% python3 -q
>>> import numpy as np
>>> import numpy.linalg as la
>>> np.set_printoptions(precision=2, suppress=True, linewidth=200, floatmode="fixed")
>>> def rd(a):
...     return np.round(a, 2) + 0
... 
>>> mat = np.loadtxt("dump.csv", delimiter=",")
>>> mat
array([[ 1.05, -2.00,  0.00, -1.00,  1.00],
       [-2.00, -0.95,  2.00,  2.00,  0.00],
       [ 1.00, -2.00,  2.05, -2.00, -1.00],
       [-1.00, -2.00, -2.00, -1.95, -2.00],
       [ 1.00, -2.00,  0.00, -1.00,  1.05]])
>>> U, sv, Vh = la.svd(mat)
>>> np.argmax(sv[:-1] / (sv[1:] + 1e-6)) + 1
np.int64(4)
>>> M2 = U[:, :4] @ np.diag(sv[:4]) @ Vh[:4]
>>> rd(M2)
array([[ 1.04, -1.99,  0.00, -1.02,  1.01],
       [-2.00, -0.95,  2.00,  2.00,  0.00],
       [ 1.00, -2.00,  2.05, -2.00, -1.00],
       [-1.00, -2.00, -2.00, -1.95, -2.00],
       [ 1.01, -2.01,  0.00, -0.98,  1.04]])
>>> rd(la.norm(mat - M2, 2)), rd(sv[4])
(np.float64(0.04), np.float64(0.04))
>>> la.matrix_rank(M2)
np.int64(4)
>>> la.matrix_rank(mat, rtol=0.05)
np.int64(4)
>>> np.allclose(M2[:-1].T @ la.lstsq(M2[:-1].T, M2[-1])[0], M2[-1])
True
>>> np.unique(M2.round(6), axis=0).shape
(5, 5)
>>> X = np.load("x.npy")
>>> X
array([[1.00, 0.50, 0.25, 0.12, 0.06],
       [0.50, 1.00, 0.50, 0.25, 0.12],
       [0.25, 0.50, 1.00, 0.50, 0.25],
       [0.12, 0.25, 0.50, 1.00, 0.50],
       [0.06, 0.12, 0.25, 0.50, 1.00]])
>>> M2 = X / np.sqrt((X ** 2).mean(axis=1, keepdims=True))
>>> rd(M2[2])
array([0.44, 0.88, 1.75, 0.88, 0.44])
>>> la.matrix_rank(X - X.mean(axis=1, keepdims=True))
np.int64(4)
>>> rd(X - X.mean(axis=1, keepdims=True))
array([[ 0.61,  0.11, -0.14, -0.27, -0.33],
       [ 0.03,  0.53,  0.03, -0.22, -0.35],
       [-0.25,  0.00,  0.50,  0.00, -0.25],
       [-0.35, -0.22,  0.03,  0.53,  0.03],
       [-0.33, -0.27, -0.14,  0.11,  0.61]])
>>> M = np.array([[-2.3, 0.8, -0.9],
...     [0.9, -1.8, 2.5],
...     [-1.7, -0.5, -1.8],
...     [1.3, -0.3, -1.1],
...     [1.0, 0.1, 0.8],
...     [1.4, -1.5, 1.8],
...     [-0.6, -0.4, 1.1]])
>>> M
array([[-2.30,  0.80, -0.90],
       [ 0.90, -1.80,  2.50],
       [-1.70, -0.50, -1.80],
       [ 1.30, -0.30, -1.10],
       [ 1.00,  0.10,  0.80],
       [ 1.40, -1.50,  1.80],
       [-0.60, -0.40,  1.10]])
>>> rng = np.random.default_rng(42220)
>>> z = rng.permutation(3)
>>> M2 = M[:, z] * rng.choice([-1, 1], 3)
>>> M2
array([[ 0.90, -2.30,  0.80],
       [-2.50,  0.90, -1.80],
       [ 1.80, -1.70, -0.50],
       [ 1.10,  1.30, -0.30],
       [-0.80,  1.00,  0.10],
       [-1.80,  1.40, -1.50],
       [-1.10, -0.60, -0.40]])
>>> U, _, Vh = la.svd(M.T @ M2)
>>> rd(la.lstsq(M, M2)[0])
array([[ 0.00,  1.00,  0.00],
       [ 0.00,  0.00,  1.00],
       [-1.00,  0.00,  0.00]])
>>> rd(U @ Vh)
array([[ 0.00,  1.00,  0.00],
       [ 0.00,  0.00,  1.00],
       [-1.00,  0.00,  0.00]])
>>> z
array([2, 0, 1])
>>> A = np.load("a.npy")
>>> A
array([[ 6,  0,  6],
       [10,  4, 10],
       [ 7,  1,  7],
       [12,  6, 12],
       [12,  6, 12],
       [ 7,  1,  7],
       [11,  5, 11]])
>>> la.lstsq(A[:-1].T, A[-1])[2]
np.int32(2)
>>> try:
...     la.inv(A)
... except la.LinAlgError as e:
...     print(repr(e))
... 
LinAlgError('Last 2 dimensions of the array must be square')
>>> np.unique(A.round(6), axis=0).shape
(5, 3)
>>> np.allclose(A[:-1].T @ la.lstsq(A[:-1].T, A[-1])[0], A[-1])
True
>>> blk = np.stack([A, 5 * A, A[::-1]])
>>> rd(la.norm(blk, axis=(1, 2)))
array([ 37.43, 187.15,  37.43])
>>> blk.sum(axis=0)
array([[47,  5, 47],
       [67, 25, 67],
       [54, 12, 54],
       [84, 42, 84],
       [79, 37, 79],
       [52, 10, 52],
       [72, 30, 72]])
>>> la.matrix_rank(blk)
array([2, 2, 2])
>>> blk.shape
(3, 7, 3)
>>> E = np.array([[2.0, 2.0, 0.0], [4.0, 0.0, 0.0], [0.0, 0.0, 1.0]])
>>> rd(np.sort(la.eigvals(E).real))
array([-2.00,  1.00,  4.00])
>>> E @ E
array([[12.00,  4.00,  0.00],
       [ 8.00,  8.00,  0.00],
       [ 0.00,  0.00,  1.00]])
>>> (la.matrix_power((E != 0) + (E.T != 0) + np.eye(3), 3) > 0).astype(int)
array([[1, 1, 0],
       [1, 1, 0],
       [0, 0, 1]])
>>> np.flatnonzero(la.matrix_power((E != 0) + (E.T != 0) + np.eye(3), 3)[2])
array([2])
>>> theta = np.radians(120)
>>> r_ = np.eye(3)
>>> r_[1, 1] = r_[2, 2] = np.cos(theta)
>>> r_[1, 2], r_[2, 1] = -np.sin(theta), np.sin(theta)
>>> rd(r_)
array([[ 1.00,  0.00,  0.00],
       [ 0.00, -0.50, -0.87],
       [ 0.00,  0.87, -0.50]])
>>> M2 = E @ r_.T
>>> rd(np.abs(M2 - E).max(axis=0))
array([0.00, 3.00, 1.73])
>>> rd(M2)
array([[ 2.00, -1.00,  1.73],
       [ 4.00,  0.00,  0.00],
       [ 0.00, -0.87, -0.50]])
>>> np.allclose(E @ E.T, M2 @ M2.T)
True
>>> vec = np.array([0, 0, -1])
>>> E @ np.eye(3)[1]
array([2.00, 0.00, 0.00])
>>> la.norm(E @ vec) <= la.norm(E, 2) * la.norm(vec) + 1e-9
np.True_
>>> (E @ vec).argmax()
np.int64(0)
>>> E @ (2 * vec)
array([ 0.00,  0.00, -2.00])
>>> r0 = np.array([-3, 3, 0])
>>> M2 = E + np.outer(r0, np.eye(3)[0])
>>> rd(la.det(M2) / la.det(E)), rd(1 + la.solve(E, r0)[0])
(np.float64(1.75), np.float64(1.75))
>>> M2
array([[-1.00,  2.00,  0.00],
       [ 7.00,  0.00,  0.00],
       [ 0.00,  0.00,  1.00]])
>>> la.matrix_rank(M2 - E)
np.int64(1)
>>> K = np.array([[1, 0, 0, 0], [-3, 1, 0, 0], [4, -4, 1, 0], [-4, 2, 4, 1]])
>>> rd(la.eigvals(K).sum().real)
np.float64(4.0)
>>> rd(la.eigvals(K))
array([1.00, 1.00, 1.00, 1.00])
>>> np.kron(np.eye(2, dtype=int), K)
array([[ 1,  0,  0,  0,  0,  0,  0,  0],
       [-3,  1,  0,  0,  0,  0,  0,  0],
       [ 4, -4,  1,  0,  0,  0,  0,  0],
       [-4,  2,  4,  1,  0,  0,  0,  0],
       [ 0,  0,  0,  0,  1,  0,  0,  0],
       [ 0,  0,  0,  0, -3,  1,  0,  0],
       [ 0,  0,  0,  0,  4, -4,  1,  0],
       [ 0,  0,  0,  0, -4,  2,  4,  1]])
>>> np.poly(K)
array([ 1.00, -4.00,  6.00, -4.00,  1.00])
